>>> import numpy as np
>>> np.set_printoptions(precision=1, suppress=True, linewidth=120, sign=" ")
>>> E = np.arange(90).reshape(6, 15) + 2
>>> print(E)
[[  2   3   4   5   6   7   8   9  10  11  12  13  14  15  16]
 [ 17  18  19  20  21  22  23  24  25  26  27  28  29  30  31]
 [ 32  33  34  35  36  37  38  39  40  41  42  43  44  45  46]
 [ 47  48  49  50  51  52  53  54  55  56  57  58  59  60  61]
 [ 62  63  64  65  66  67  68  69  70  71  72  73  74  75  76]
 [ 77  78  79  80  81  82  83  84  85  86  87  88  89  90  91]]
>>> def softmax(z):
...     e = np.exp(z - z.max(axis=-1, keepdims=True))
...     return e / e.sum(axis=-1, keepdims=True)
... 
>>> print(np.round(softmax(E[4]), 1) + 0)
[ 0.   0.   0.   0.   0.   0.   0.   0.   0.   0.   0.   0.   0.1  0.2  0.6]
>>> att = E @ E.T / np.sqrt(15)
>>> softmax(att).round(6).argmax(axis=1)
array([ 5,  5,  5,  5,  5,  5])
>>> print(softmax(att + np.triu(np.full(att.shape, -np.inf), 1)))
[[ 1.  0.  0.  0.  0.  0.]
 [ 0.  1.  0.  0.  0.  0.]
 [ 0.  0.  1.  0.  0.  0.]
 [ 0.  0.  0.  1.  0.  0.]
 [ 0.  0.  0.  0.  1.  0.]
 [ 0.  0.  0.  0.  0.  1.]]
>>> np.linalg.cond(E) > 100
np.True_
>>> [round(float(x), 1) for x in np.linalg.svd(E, compute_uv=False)[:3]]
[504.9, 19.7, 0.0]
>>> r = np.linalg.matrix_rank(E)
>>> r
np.int64(2)
>>> N = np.linalg.svd(E)[2][r:].T
>>> N.shape
(15, 13)
>>> print([int(np.linalg.matrix_rank(E[:i])) for i in range(1, len(E) + 1)])
[1, 2, 2, 2, 2, 2]
>>> np.allclose(E @ N, 0)
True
>>> np.linalg.matrix_rank(E.T @ E), np.linalg.matrix_rank(E @ E.T)
(np.int64(2), np.int64(2))
>>> [int(np.linalg.matrix_rank(np.delete(E, i, axis=0))) for i in range(6)]
[2, 2, 2, 2, 2, 2]
>>> left, sig, vt = np.linalg.svd(E)
>>> sig.round(1) + 0
array([ 504.9,   19.7,    0. ,    0. ,    0. ,    0. ])
>>> np.argmax(sig[:-1] / (sig[1:] + 1e-6)) + 1
np.int64(2)
>>> other = left[:, :2] @ np.diag(sig[:2]) @ vt[:2]
>>> round(np.linalg.norm(E - other, 2), 1), round(float(sig[2]), 1)
(np.float64(0.0), 0.0)
>>> round(float(np.abs(E - other).max()), 1)
0.0
>>> print(round(float(np.linalg.norm(E - other) / np.linalg.norm(E)), 1))
0.0
>>> np.linalg.matrix_rank(other)
np.int64(2)
>>> other
array([[  2.,   3.,   4.,   5.,   6.,   7.,   8.,   9.,  10.,  11.,  12.,  13.,  14.,  15.,  16.],
       [ 17.,  18.,  19.,  20.,  21.,  22.,  23.,  24.,  25.,  26.,  27.,  28.,  29.,  30.,  31.],
       [ 32.,  33.,  34.,  35.,  36.,  37.,  38.,  39.,  40.,  41.,  42.,  43.,  44.,  45.,  46.],
       [ 47.,  48.,  49.,  50.,  51.,  52.,  53.,  54.,  55.,  56.,  57.,  58.,  59.,  60.,  61.],
       [ 62.,  63.,  64.,  65.,  66.,  67.,  68.,  69.,  70.,  71.,  72.,  73.,  74.,  75.,  76.],
       [ 77.,  78.,  79.,  80.,  81.,  82.,  83.,  84.,  85.,  86.,  87.,  88.,  89.,  90.,  91.]])
>>> np.argsort(-np.linalg.norm(other, axis=0).round(6), kind="stable")[:3]
array([ 14,  13,  12])
>>> J = np.load("out13.npy")
>>> J
array([[ 12,  12,  14,   4,   5,  18,  11,   7,  13,   7,   8],
       [ 12,  14,   9,   7,   0,   8,   9,  16,   8,   6,  13],
       [ 14,   9,   8,   9,  18,  10,  14,   9,  17,  14,   4],
       [  4,   7,   9,   0,  11,  15,   7,  11,   5,  14,  10],
       [  5,   0,  18,  11,  12,   4,  14,   8,  15,  13,  14],
       [ 18,   8,  10,  15,   4,  16,  13,  14,  10,  11,  12],
       [ 11,   9,  14,   7,  14,  13,  10,   8,  12,   3,   6],
       [  7,  16,   9,  11,   8,  14,   8,  12,  11,  16,  12],
       [ 13,   8,  17,   5,  15,  10,  12,  11,   4,  12,   6],
       [  7,   6,  14,  14,  13,  11,   3,  16,  12,  12,   6],
       [  8,  13,   4,  10,  14,  12,   6,  12,   6,   6,   2]])
>>> u = np.array([7, 8, 6])
>>> np.correlate(J[6], J[3], "full")
array([ 110,  244,  321,  432,  484,  743,  783,  797,  881,  884,  902,  777,  608,  598,  456,  317,  270,  143,
        123,   54,   24])
>>> np.round(np.linalg.eigvalsh(J).min(), 1)
np.float64(-19.1)
>>> vec = np.array([1, 4, 1, 5, 3, 3, 1, 0, 2, 4, 0])
>>> rhs = J @ vec
>>> beta, lr = np.zeros(11), 1 / np.linalg.norm(J, 2) ** 2
>>> for i in range(30):
...     beta -= lr * J.T @ (J @ beta - rhs)
...     if i % 5 == 0: print(i, round(np.linalg.norm(J @ beta - rhs), 1))
... 
0 68.6
5 61.9
10 56.1
15 51.1
20 46.8
25 43.0
>>> beta
array([ 1.8,  2.5,  1.4,  2.5,  2.9,  2.7,  1.5,  2.3,  2.4,  2.6,  1. ])
>>> W0 = 0.2 ** np.abs(np.subtract.outer(np.arange(5), np.arange(5)))
>>> W0.round(1) + 0
array([[ 1. ,  0.2,  0. ,  0. ,  0. ],
       [ 0.2,  1. ,  0.2,  0. ,  0. ],
       [ 0. ,  0.2,  1. ,  0.2,  0. ],
       [ 0. ,  0. ,  0.2,  1. ,  0.2],
       [ 0. ,  0. ,  0. ,  0.2,  1. ]])
>>> low = np.linalg.cholesky(W0)
>>> np.round(W0 / np.sqrt(np.outer(np.diag(W0), np.diag(W0))), 1) + 0
array([[ 1. ,  0.2,  0. ,  0. ,  0. ],
       [ 0.2,  1. ,  0.2,  0. ,  0. ],
       [ 0. ,  0.2,  1. ,  0.2,  0. ],
       [ 0. ,  0. ,  0.2,  1. ,  0.2],
       [ 0. ,  0. ,  0. ,  0.2,  1. ]])
>>> np.round(low @ low.T, 1) + 0
array([[ 1. ,  0.2,  0. ,  0. ,  0. ],
       [ 0.2,  1. ,  0.2,  0. ,  0. ],
       [ 0. ,  0.2,  1. ,  0.2,  0. ],
       [ 0. ,  0. ,  0.2,  1. ,  0.2],
       [ 0. ,  0. ,  0. ,  0.2,  1. ]])
>>> ev, V = np.linalg.eigh(W0)
>>> vec = np.array([-2, 1, -2, 0, 3])
>>> round(np.abs(W0).sum(axis=1).max(), 1), round(np.abs(ev).max(), 1)
(np.float64(1.5), np.float64(1.4))
>>> np.round(V * np.maximum(ev, 0) @ V.T, 1) + 0
array([[ 1. ,  0.2,  0. ,  0. ,  0. ],
       [ 0.2,  1. ,  0.2,  0. ,  0. ],
       [ 0. ,  0.2,  1. ,  0.2,  0. ],
       [ 0. ,  0. ,  0.2,  1. ,  0.2],
       [ 0. ,  0. ,  0. ,  0.2,  1. ]])
>>> np.linalg.eigvalsh(W0[1:, 1:])
array([ 0.7,  0.8,  1.1,  1.4])
>>> print((np.sign(V[:, -1].round(6)) == np.sign(V[0, -1].round(6))).astype(int))
[ 1  1  1  1  1]
>>> rng = np.random.default_rng(2267)
>>> other = W0 + rng.integers(-2, 3, (5, 2)) @ rng.integers(-2, 3, (2, 5))
>>> other.round(1) + 0
array([[ 0. ,  1.2,  3. , -3. ,  1. ],
       [ 2.2,  3. , -1.8,  2. ,  6. ],
       [ 1. ,  0.2, -1. ,  2.2,  1. ],
       [ 0. ,  0. ,  0.2,  1. ,  0.2],
       [ 1. ,  0. , -2. ,  2.2,  2. ]])
>>> np.round(np.linalg.svd(other - W0, compute_uv=False), 1) + 0
array([ 8.2,  5. ,  0. ,  0. ,  0. ])
>>> print(round(float(np.abs(np.linalg.eigvals(other)).max()), 1))
4.2
>>> np.linalg.determinant(other)
Traceback (most recent call last):
  File "<python-input-55>", line 1, in <module>
    np.linalg.determinant(other)
    ^^^^^^^^^^^^^^^^^^^^^
AttributeError: module 'numpy.linalg' has no attribute 'determinant'
>>> assert other == other.T
Traceback (most recent call last):
  File "<python-input-56>", line 1, in <module>
    assert other == other.T
           ^^^^^^^^^^^^^^^^
ValueError: The truth value of an array with more than one element is ambiguous. Use a.any() or a.all()
>>> np.round(np.linalg.det(other), 1)
np.float64(-10.0)
>>> (other - other.T) / 2
array([[ 0. , -0.5,  1. , -1.5,  0. ],
       [ 0.5,  0. , -1. ,  1. ,  3. ],
       [-1. ,  1. ,  0. ,  1. ,  1.5],
       [ 1.5, -1. , -1. ,  0. , -1. ],
       [ 0. , -3. , -1.5,  1. ,  0. ]])
>>> F = np.loadtxt("mat.csv", delimiter=",")
>>> print(F.round(1) + 0)
[[-0.3  0.5 -0.2  0.1 -0.5 -0.1 -0.3  0.2 -0.3  0.3  0.1  0.   0.1 -0.1]
 [-0.2 -0.5 -0.1  0.1 -0.2 -0.3 -0.1 -0.4  0.2  0.4 -0.1  0.   0.4 -0.2]
 [-0.4 -0.4 -0.1 -0.5  0.1  0.4 -0.3  0.3 -0.2 -0.1  0.1  0.1  0.1  0.1]
 [ 0.5 -0.2  0.  -0.1  0.  -0.3 -0.1  0.3 -0.4 -0.2  0.2  0.3  0.3 -0.4]
 [ 0.4 -0.2  0.1  0.2 -0.3  0.3  0.1  0.2  0.   0.3  0.1 -0.1  0.3  0.5]
 [-0.1 -0.1 -0.1  0.4  0.5 -0.2 -0.3  0.  -0.4  0.1 -0.1  0.3 -0.1  0.4]
 [ 0.1 -0.3 -0.1  0.2 -0.4  0.2  0.   0.1 -0.1 -0.2 -0.7  0.1 -0.4 -0.1]
 [ 0.   0.2  0.1 -0.4  0.1  0.   0.3 -0.3 -0.5  0.2 -0.4 -0.1  0.3  0.1]
 [-0.1 -0.2  0.1  0.  -0.1  0.2  0.4 -0.1 -0.3  0.4  0.4  0.2 -0.5 -0.2]
 [-0.3 -0.1  0.4 -0.1 -0.2 -0.6  0.3  0.4  0.1  0.  -0.1  0.2 -0.1  0.3]
 [ 0.   0.2 -0.3 -0.1 -0.1  0.2  0.3 -0.1  0.2 -0.1  0.   0.8  0.2  0. ]
 [ 0.   0.1  0.3  0.   0.3  0.3 -0.1  0.4  0.2  0.5 -0.3  0.1  0.1 -0.4]
 [ 0.2  0.  -0.7 -0.2  0.2 -0.2  0.3  0.4  0.1  0.2 -0.1 -0.2 -0.1  0. ]
 [ 0.3  0.1  0.1 -0.5 -0.1 -0.2 -0.5 -0.2  0.1  0.2  0.   0.2 -0.3  0.2]]
>>> other = F + rng.integers(-2, 3, (14, 1)) @ rng.integers(-2, 3, (1, 14))
>>> other.round(1) + 0
array([[ 0.7,  1.5,  0.8,  2.1,  1.5, -1.1, -1.3,  1.2, -0.3,  0.3,  2.1, -2. , -1.9, -1.1],
       [-1.2, -1.5, -1.1, -1.9, -2.2,  0.7,  0.9, -1.4,  0.2,  0.4, -2.1,  2. ,  2.4,  0.8],
       [-2.4, -2.4, -2.1, -4.5, -3.9,  2.4,  1.7, -1.7, -0.2, -0.1, -3.9,  4.1,  4.1,  2.1],
       [ 0.5, -0.2,  0. , -0.1,  0. , -0.3, -0.1,  0.3, -0.4, -0.2,  0.2,  0.3,  0.3, -0.4],
       [ 1.4,  0.8,  1.1,  2.2,  1.7, -0.7, -0.9,  1.2,  0. ,  0.3,  2.1, -2.1, -1.7, -0.5],
       [-1.1, -1.1, -1.1, -1.6, -1.5,  0.8,  0.7, -1. , -0.4,  0.1, -2.1,  2.3,  1.9,  1.4],
       [ 2.1,  1.7,  1.9,  4.2,  3.6, -1.8, -2. ,  2.1, -0.1, -0.2,  3.3, -3.9, -4.4, -2.1],
       [ 1. ,  1.2,  1.1,  1.6,  2.1, -1. , -0.7,  0.7, -0.5,  0.2,  1.6, -2.1, -1.7, -0.9],
       [-2.1, -2.2, -1.9, -4. , -4.1,  2.2,  2.4, -2.1, -0.3,  0.4, -3.6,  4.2,  3.5,  1.8],
       [-2.3, -2.1, -1.6, -4.1, -4.2,  1.4,  2.3, -1.6,  0.1,  0. , -4.1,  4.2,  3.9,  2.3],
       [ 1. ,  1.2,  0.7,  1.9,  1.9, -0.8, -0.7,  0.9,  0.2, -0.1,  2. , -1.2, -1.8, -1. ],
       [-1. , -0.9, -0.7, -2. , -1.7,  1.3,  0.9, -0.6,  0.2,  0.5, -2.3,  2.1,  2.1,  0.6],
       [ 1.2,  1. ,  0.3,  1.8,  2.2, -1.2, -0.7,  1.4,  0.1,  0.2,  1.9, -2.2, -2.1, -1. ],
       [ 1.3,  1.1,  1.1,  1.5,  1.9, -1.2, -1.5,  0.8,  0.1,  0.2,  2. , -1.8, -2.3, -0.8]])
>>> np.linalg.matrix_rank(other - F, tol=1e-8)
np.int64(1)
>>> u = np.array([-1, 0, 2, -2, 0, -1, -2, 2, -1, 0, -2, -1, 1, 0])
>>> other = F + np.outer(u, np.eye(14)[5])
>>> np.linalg.matrix_rank(np.linalg.inv(other) - np.linalg.inv(F), tol=1e-8)
np.int64(1)
>>> np.round(np.linalg.det(other) / np.linalg.det(F), 1), np.round(1 + np.linalg.solve(F, u)[5], 1)
(np.float64(1.1), np.float64(1.1))
>>> other = np.linalg.inv(F)
>>> np.round(np.linalg.cond(F), 1)
np.float64(1.0)
>>> round(float(np.linalg.det(F) * np.linalg.det(other)), 1)
1.0
>>> vec = np.array([5, 0, 0, 1, 2, 2, -5, 5, 3, 3, 0, -5, -2, 5])
>>> [p for p in range(1, 25) if np.allclose(np.linalg.matrix_power(F, p), np.eye(14))]
[]
>>> 14 - np.linalg.matrix_rank(F - np.eye(14), tol=1e-8)
np.int64(1)
>>> np.sort(np.abs(np.degrees(np.angle(np.linalg.eigvals(F)))))
array([   0. ,   50.2,   50.2,   59.3,   59.3,   92.5,   92.5,  115.7,  115.7,  137.5,  137.5,  154.5,  154.5,  180. ])
>>> round(float(np.linalg.norm(vec)), 1), np.round(np.linalg.norm(F @ vec), 1)
(12.5, np.float64(12.5))
>>> round(np.linalg.det(F), 1)
np.float64(-1.0)
>>> print(np.round(F.T @ (F @ vec), 1) + 0)
[ 5.  0.  0.  1.  2.  2. -5.  5.  3.  3.  0. -5. -2.  5.]
>>> left, sig = np.linalg.svd(F)
Traceback (most recent call last):
  File "<python-input-78>", line 1, in <module>
    left, sig = np.linalg.svd(F)
    ^^^^^^^^^
ValueError: too many values to unpack (expected 2)
>>> left, sig, vt = np.linalg.svd(F, full_matrices=False)
>>> round(float(np.sqrt((sig ** 2).sum())), 1), round(float(np.linalg.norm(F)), 1)
(3.7, 3.7)
>>> (sig > 1e-8).sum()
np.int64(14)
>>> left.shape, sig.shape, vt.shape
((14, 14), (14,), (14, 14))
>>> m1 = np.loadtxt("sample9.csv", delimiter=",")
>>> print(m1)
[[-1.  0.  1.  0. -2. -1. -2.  2. -1. -1.  2. -2.]
 [-2. -1.  0.  1.  0. -2. -1. -2.  2. -1. -1.  2.]
 [ 2. -2. -1.  0.  1.  0. -2. -1. -2.  2. -1. -1.]
 [-1.  2. -2. -1.  0.  1.  0. -2. -1. -2.  2. -1.]
 [-1. -1.  2. -2. -1.  0.  1.  0. -2. -1. -2.  2.]
 [ 2. -1. -1.  2. -2. -1.  0.  1.  0. -2. -1. -2.]
 [-2.  2. -1. -1.  2. -2. -1.  0.  1.  0. -2. -1.]
 [-1. -2.  2. -1. -1.  2. -2. -1.  0.  1.  0. -2.]
 [-2. -1. -2.  2. -1. -1.  2. -2. -1.  0.  1.  0.]
 [ 0. -2. -1. -2.  2. -1. -1.  2. -2. -1.  0.  1.]
 [ 1.  0. -2. -1. -2.  2. -1. -1.  2. -2. -1.  0.]
 [ 0.  1.  0. -2. -1. -2.  2. -1. -1.  2. -2. -1.]]
>>> print(np.fft.fft(m1[0]))
[-5. +0.j   1.4+1.2j -2.5-4.3j -5. +2.j  -3.5-4.3j  6.6-2.2j -1. -0.j   6.6+2.2j -3.5+4.3j -5. -2.j  -2.5+4.3j
  1.4-1.2j]
>>> np.allclose(m1 @ m1.T, m1.T @ m1)
True
>>> print(np.sort(np.abs(np.fft.fft(m1[0]))), np.sort(np.linalg.svd(m1, compute_uv=False)))
[ 1.   1.9  1.9  5.   5.   5.   5.4  5.4  5.6  5.6  7.   7. ] [ 1.   1.9  1.9  5.   5.   5.   5.4  5.4  5.6  5.6  7.   7. ]
>>> m1 @ np.ones(12)
array([-5., -5., -5., -5., -5., -5., -5., -5., -5., -5., -5., -5.])
>>> feats = np.load("run17.npy")
>>> feats
array([[ 3,  7,  8,  8,  5,  9,  5,  0,  8,  7,  0,  5,  1,  7,  6],
       [ 7,  2,  1,  9,  3,  1,  8,  9,  9,  9,  0,  1,  3,  8,  7],
       [ 8,  3,  7,  1,  0,  5,  1,  7,  3,  9,  7,  0,  5,  9,  0],
       [ 4,  4,  9,  1,  8,  1,  6,  1,  2,  8,  0,  1,  5,  9,  9],
       [ 5,  6,  2,  3,  6,  9,  8,  2,  9,  6,  1,  9,  9,  6,  2],
       [ 7,  2,  2,  5,  8,  4,  9,  3,  5,  8,  7,  5,  2,  7,  0],
       [ 4,  2,  6,  8,  3,  9,  5,  4,  7,  2,  1,  2,  6,  4,  0],
       [ 0,  8,  2,  6,  4,  9,  8,  3,  9,  1,  4,  2,  8,  0,  2],
       [ 9,  6,  6,  6,  2,  1,  7,  0,  5,  9,  7,  6,  5,  1,  9],
       [ 9,  6,  4,  9,  1,  3,  6,  4,  1,  1,  4,  8,  6,  3,  0],
       [ 4,  4,  9,  1,  8,  1,  6,  1,  2,  8,  0,  1,  5,  9,  9],
       [ 4,  3,  1,  6,  2,  0,  6,  2,  7,  8,  2,  4,  6,  2,  4],
       [ 0,  1,  9,  9,  2,  0,  2,  8,  3,  3,  2,  0,  9,  8,  9]])
>>> np.allclose(feats[:-1].T @ np.linalg.lstsq(feats[:-1].T, feats[-1])[0], feats[-1])
False
>>> np.round(np.trace(np.linalg.pinv(feats) @ feats), 1)
np.float64(12.0)
>>> try:
...     np.linalg.inv(feats)
... except np.linalg.LinAlgError as e:
...     print(e)
... 
Last 2 dimensions of the array must be square
>>> np.abs(np.diag(np.linalg.qr(feats)[1])) > 1e-9
array([ True,  True,  True,  True,  True,  True,  True,  True,  True,  True,  True,  True, False])
>>> np.linalg.lstsq(feats[:-1].T, feats[-1])[2]
np.int32(11)
